% ipython --no-banner

In [1]: import numpy as np

In [2]: np.set_printoptions(precision=2, suppress=True, linewidth=120, sign=" ")

In [3]: arr = np.load("out3.npy")

In [4]: arr
Out[4]: 
array([[ 0, -4, -2,  2],
       [ 0,  0,  2,  2],
       [ 0,  0,  0, -2],
       [ 0,  0,  0,  0]])

In [5]: print(round(np.linalg.norm(arr, 1), 2), round(float(np.linalg.norm(arr, np.inf)), 2))
6.0 8.0

In [6]: np.linalg.norm(arr, axis=2)
AxisError: axis 2 is out of bounds for array of dimension 2


In [7]: np.linalg.norm(arr, axis=1)
Out[7]: array([ 4.9 ,  2.83,  2.  ,  0.  ])

In [8]: np.linalg.norm(arr, axis=1).argmax()
Out[8]: np.int64(0)

In [9]: round(np.linalg.norm(arr, 2), 2)
Out[9]: np.float64(4.98)

In [10]: round(float(np.linalg.norm(arr[1], 1)), 2), round(float(np.linalg.norm(arr[1], np.inf)), 2)
Out[10]: (4.0, 2.0)

In [11]: round(float(np.linalg.norm(arr) ** 2 / np.linalg.norm(arr, 2) ** 2), 2)
Out[11]: 1.45

In [12]: x0 = np.array([0, 1, 1, 2])

In [13]: h1 = np.maximum(arr @ x0, 0)

In [14]: print(h1)
[ 0  6  0  0]

In [15]: arr.T @ h1
Out[15]: array([  0,   0,  12,  12])

In [16]: np.maximum(arr @ x0, 0) - np.maximum(-arr @ x0, 0)
Out[16]: array([-2,  6, -4,  0])

In [17]: rng = np.random.default_rng(22)

In [18]: labels = rng.permutation(4)

In [19]: labels
Out[19]: array([ 1,  2,  0,  3])

In [20]: other = arr[labels][:, labels]

In [21]: np.round(np.linalg.det(other), 2), round(float(np.linalg.det(arr[labels])), 2)
Out[21]: (np.float64(0.0), 0.0)

In [22]: np.diag(other)
Out[22]: array([ 0,  0,  0,  0])

In [23]: np.sort(np.abs(np.linalg.eigvals(other)))
Out[23]: array([ 0.,  0.,  0.,  0.])

In [24]: np.allclose(other, arr)
Out[24]: False
